$ python3 -q
>>> import numpy as np
>>> import numpy.linalg as la
>>> np.set_printoptions(suppress=True, linewidth=200)
>>> rnd = lambda a: np.round(a, 2) + 0
>>> W0 = np.load("run0.npy")
>>> print(W0)
[[3 0 8]
 [9 1 4]
 [1 7 6]
 [5 1 9]
 [0 8 7]]
>>> print(rnd(la.norm(W0)))
21.84
>>> W0[:, 3]
Traceback (most recent call last):
  File "<python-input-7>", line 1, in <module>
    W0[:, 3]
    ~~^^^^^^
IndexError: index 3 is out of bounds for axis 1 with size 3
>>> print(np.unravel_index(np.abs(W0).argmax(), W0.shape))
(np.int64(1), np.int64(0))
>>> E = np.loadtxt("layer9.csv", delimiter=",")
>>> print(E)
[[ -6.  -7.  -7.]
 [  1.   2.  -9.]
 [ -9.  -4.   5.]
 [ -3.  -1. -34.]]
>>> q, Rm = la.qr(E)
>>> print(rnd(q))
[[-0.53  0.78  0.16]
 [ 0.09 -0.34  0.24]
 [-0.8  -0.47 -0.37]
 [-0.27 -0.24  0.88]]
>>> mat = np.array([[1.0, 0.2, 0.04, 0.01, 0.0],
...     [0.2, 1.0, 0.2, 0.04, 0.01],
...     [0.04, 0.2, 1.0, 0.2, 0.04],
...     [0.01, 0.04, 0.2, 1.0, 0.2],
...     [0.0, 0.01, 0.04, 0.2, 1.0]])
>>> # symmetric
>>> r0 = np.array([-1, 8, 5, 3, -7])
>>> out = mat + np.outer(r0, np.eye(5)[2])
>>> print(la.matrix_rank(la.inv(out) - la.inv(mat), tol=1e-8))
1
>>> print(rnd(la.det(out) / la.det(mat)), rnd(1 + la.solve(mat, r0)[2]))
4.12 4.12
>>> print(np.kron(np.eye(2, dtype=int), mat))
[[1.   0.2  0.04 0.01 0.   0.   0.   0.   0.   0.  ]
 [0.2  1.   0.2  0.04 0.01 0.   0.   0.   0.   0.  ]
 [0.04 0.2  1.   0.2  0.04 0.   0.   0.   0.   0.  ]
 [0.01 0.04 0.2  1.   0.2  0.   0.   0.   0.   0.  ]
 [0.   0.01 0.04 0.2  1.   0.   0.   0.   0.   0.  ]
 [0.   0.   0.   0.   0.   1.   0.2  0.04 0.01 0.  ]
 [0.   0.   0.   0.   0.   0.2  1.   0.2  0.04 0.01]
 [0.   0.   0.   0.   0.   0.04 0.2  1.   0.2  0.04]
 [0.   0.   0.   0.   0.   0.01 0.04 0.2  1.   0.2 ]
 [0.   0.   0.   0.   0.   0.   0.01 0.04 0.2  1.  ]]
>>> print(rnd(la.det(mat[::-1])))
0.85
>>> print(rnd(la.det(mat.T)))
0.85
>>> rng = np.random.default_rng(783949)
>>> z = rng.permutation(5)
>>> print(z)
[2 1 4 3 0]
>>> out = mat[z][:, z]
>>> print(rnd(np.sort(np.abs(la.eigvals(out)))))
[0.69 0.79 0.95 1.17 1.4 ]
>>> print(rnd(la.det(out)), rnd(la.det(mat[z])))
0.85 0.85
>>> feats = np.loadtxt("a.csv", delimiter=",")
>>> print(feats)
[[0. 0.]
 [1. 8.]]
>>> # triangular
>>> Uu, sv, vt = la.svd(feats)
>>> vecs = vt[:(sv > 1e-8).sum()]
>>> vec = feats[0] + 4 * feats[1] + rng.integers(2) * np.eye(2)[1]
>>> print(vec)
[ 4. 32.]
>>> print(rnd(vecs.T @ vecs))
[[0.02 0.12]
 [0.12 0.98]]
>>> print(rnd(np.diag(vecs.T @ vecs)))
[0.02 0.98]
>>> print(np.allclose(vecs.T @ vecs @ vec, vec))
True
>>> out = np.array([[0, 8, 0, 8, 8],
...     [4, 0, 3, 1, 4],
...     [6, 4, 8, 5, 4],
...     [0, 3, 8, 3, 1],
...     [8, 8, 7, 4, 0]])
>>> K = out - out.T
>>> print(K)
[[ 0  4 -6  8  0]
 [-4  0 -1 -2 -4]
 [ 6  1  0 -3 -3]
 [-8  2  3  0 -3]
 [ 0  4  3  3  0]]
>>> rk = la.matrix_rank(K)
>>> print(rk)
4
>>> ns = la.svd(K)[2][rk:].T
>>> print(rnd(ns[:, 0] / ns[np.abs(ns[:, 0]).round(6).argmax(), 0]))
[-0.21  1.   -0.48 -0.86  0.76]
>>> print(la.matrix_rank(K.T @ K), la.matrix_rank(K @ K.T))
4 4
>>> print(rnd(K @ ns))
[[0.]
 [0.]
 [0.]
 [0.]
 [0.]]
>>> M = np.load("arr.npy")
>>> print(rnd(M))
[[0.36 0.   0.64]
 [0.24 0.33 0.43]
 [0.53 0.13 0.33]]
>>> P = np.triu(np.array([[1, 3], [3, 5]]), 1) + np.eye(2)
>>> out = P @ feats @ la.inv(P)
>>> print(out)
[[ 3. 15.]
 [ 1.  5.]]
>>> print(np.poly(out))
[ 1. -8.  0.]
>>> rk = la.matrix_rank(out)
>>> print(rk)
1
>>> ns = la.svd(out)[2][rk:].T
>>> print([int(la.matrix_rank(np.delete(out, i, axis=0))) for i in range(2)])
[1, 1]
>>> print(ns[:, 0] / ns[np.abs(ns[:, 0]).round(6).argmax(), 0])
[ 1.  -0.2]
>>> print(la.matrix_rank(out.T @ out), la.matrix_rank(out @ out.T))
1 1
>>> print([int(la.matrix_rank(out[:i])) for i in range(1, len(out) + 1)])
[1, 1]
>>> print(np.allclose(out @ ns, 0))
True
>>> print([int(la.matrix_rank(out[:, :j + 1])) for j in range(2)])
[1, 1]
>>> out = M / np.sqrt((M ** 2).mean(axis=1, keepdims=True))
>>> print(rnd(la.norm(out, axis=1)))
[1.73 1.73 1.73]
>>> print(la.matrix_rank(out) == la.matrix_rank(M))
True
>>> out = np.array([[2, 2, 2], [2, 3, 1], [0, 3, 2]])
>>> print(la.matrix_rank(M @ out))
3
>>> print(rnd(np.einsum("ij,ij->i", M, M)))
[0.54 0.35 0.41]
>>> print(rnd(np.einsum("ik,kj->ji", M, out)))
[[0.71 1.14 1.33]
 [2.64 2.76 2.47]
 [2.   1.67 1.87]]
>>> print(rnd(np.einsum("ik,kj->ij", M, out)))
[[0.71 2.64 2.  ]
 [1.14 2.76 1.67]
 [1.33 2.47 1.87]]
>>> print(np.vstack([M, out.T]).shape)
(6, 3)
